% python3 -q
>>> import numpy as np
>>> np.set_printoptions(suppress=True, linewidth=200)
>>> rnd = lambda a: np.round(a, 2) + 0
>>> W0 = np.loadtxt("block1.csv", delimiter=",")
>>> W0
array([[-17.88,  22.09, -23.95],
       [-14.73,  32.35, -31.53],
       [-13.78,  31.79, -33.31],
       [-17.95,  21.85, -22.61],
       [ 12.31,   1.12,  22.29],
       [-15.39,  34.6 , -32.36],
       [ 12.67,  -1.66,  23.98],
       [ 12.77,  -1.12,  23.98],
       [-14.58,  34.81, -33.35],
       [ 13.08,   0.28,  23.31],
       [-18.  ,  22.45, -24.36],
       [ 10.86,   1.18,  24.99],
       [-18.02,  22.27, -23.5 ],
       [ 12.97,  -0.46,  23.32],
       [ 12.27,   1.16,  25.84],
       [-17.69,  22.57, -24.19],
       [ 11.3 ,   0.25,  25.25],
       [-13.52,  35.52, -33.18],
       [-17.57,  23.46, -23.73],
       [ 11.39,   1.73,  23.01],
       [-14.98,  32.52, -32.01],
       [-15.05,  35.27, -35.45],
       [-13.2 ,  32.73, -31.76],
       [-18.01,  23.42, -24.42],
       [-17.32,  20.89, -24.31]])
>>> D = np.linalg.norm(W0[:, None] - W0[None], axis=-1)
>>> np.unravel_index(D.round(6).argmax(), D.shape)
(np.int64(14), np.int64(21))
>>> np.linalg.matrix_rank(D ** 2)
np.int64(5)
>>> W2 = np.array([[2, 1, 0], [0, 0, 1], [2, 1, 2]])
>>> X = np.repeat(W2, 16 // 3, axis=0)
>>> rng = np.random.default_rng(16)
>>> X = X + 0.1 * rng.normal(size=X.shape)
>>> rnd(X)
array([[ 1.94,  1.06,  0.1 ],
       [ 2.1 ,  1.18, -0.04],
       [ 2.05,  0.96, -0.14],
       [ 1.93,  1.01, -0.09],
       [ 1.98,  1.11,  0.06],
       [ 0.06,  0.03,  0.98],
       [-0.19,  0.1 ,  0.85],
       [ 0.02, -0.01,  1.01],
       [ 0.03, -0.03,  1.09],
       [-0.13,  0.08,  0.83],
       [ 2.12,  0.95,  2.04],
       [ 2.15,  0.78,  1.97],
       [ 2.06,  1.09,  2.14],
       [ 2.06,  1.05,  2.01],
       [ 2.03,  1.01,  2.1 ]])
>>> Xc = W0 - W0.mean(axis=0)
>>> U, sig, VT = np.linalg.svd(Xc, full_matrices=False)
>>> rnd(np.abs(VT[-1]))
array([0.5 , 0.62, 0.6 ])
>>> np.searchsorted(np.cumsum(sig ** 2) / (sig ** 2).sum(), 0.9) + 1
np.int64(1)
>>> rnd(VT[0] * np.sign(VT[0, np.abs(VT[0]).argmax()]))
array([ 0.42, -0.43,  0.8 ])
>>> np.abs(VT[0]).argmax()
np.int64(2)
>>> rnd((sig ** 2).sum() ** 2 / (sig ** 4).sum())
np.float64(1.04)
>>> M = np.array([[-3.26, 0.9, 1.77],
...     [-6.39, 2.69, 2.92],
...     [-5.86, 1.77, 3.1],
...     [-3.31, 0.89, 1.81],
...     [-2.6, 0.89, 1.29],
...     [-5.71, 2.68, 2.38],
...     [-3.32, 0.9, 1.81],
...     [-4.5, 1.79, 2.08],
...     [-4.49, 1.75, 2.11],
...     [-7.12, 2.69, 3.42],
...     [-3.98, 0.9, 2.32],
...     [-3.28, 0.9, 1.78]])
>>> C2 = np.cov(M, rowvar=False)
>>> np.argsort(-M.std(axis=0).round(6), kind="stable")
array([0, 1, 2])
>>> C2.shape
(3, 3)
>>> np.argwhere(np.triu(np.abs(np.corrcoef(M.T)) > 0.8, 1))
array([[0, 1],
       [0, 2]])
>>> rnd(np.polyfit(M[:, 1], M[:, 0], 1))
array([-1.76, -1.74])
>>> rnd(np.median(M, axis=0))
array([-4.24,  1.32,  2.09])
>>> vec = np.array([-1, 2, -2])
>>> h1 = np.maximum(M @ vec, 0)
>>> rnd(np.maximum(M @ (3 * vec), 0))
array([ 4.56, 17.79,  9.6 ,  4.41,  5.4 , 18.93,  4.5 , 11.76, 11.31, 16.98,  3.42,  4.56])
>>> rnd(h1)
array([1.52, 5.93, 3.2 , 1.47, 1.8 , 6.31, 1.5 , 3.92, 3.77, 5.66, 1.14, 1.52])
>>> rnd(M.T @ h1)
array([-196.54,   75.39,   93.46])
>>> np.flatnonzero(h1 > 1e-9)
array([ 0,  1,  2,  3,  4,  5,  6,  7,  8,  9, 10, 11])
>>> mat = np.array([[-1.2, -0.4, 0.1, -0.9],
...     [-0.9, 1.3, -1.3, -0.1],
...     [-0.1, -0.3, 0.3, 0.8]])
>>> mat
array([[-1.2, -0.4,  0.1, -0.9],
       [-0.9,  1.3, -1.3, -0.1],
       [-0.1, -0.3,  0.3,  0.8]])
>>> U, sig, VT = np.linalg.svd(mat, full_matrices=False)
>>> (sig > 1e-8).sum()
np.int64(3)
>>> rnd(sig)
array([2.13, 1.52, 0.77])
>>> np.allclose(U * sig @ VT, mat)
True
>>> rnd(U.T @ U)
array([[1., 0., 0.],
       [0., 1., 0.],
       [0., 0., 1.]])
>>> rnd(VT @ VT.T)
array([[1., 0., 0.],
       [0., 1., 0.],
       [0., 0., 1.]])
>>> rnd(mat.mean(axis=0))
array([-0.73,  0.2 , -0.3 , -0.07])
>>> rnd(np.linalg.norm(mat))
np.float64(2.73)
>>> rnd(np.diff(mat, axis=0))
array([[ 0.3,  1.7, -1.4,  0.8],
       [ 0.8, -1.6,  1.6,  0.9]])
>>> rnd(np.linalg.svd(mat, compute_uv=False))
array([2.13, 1.52, 0.77])
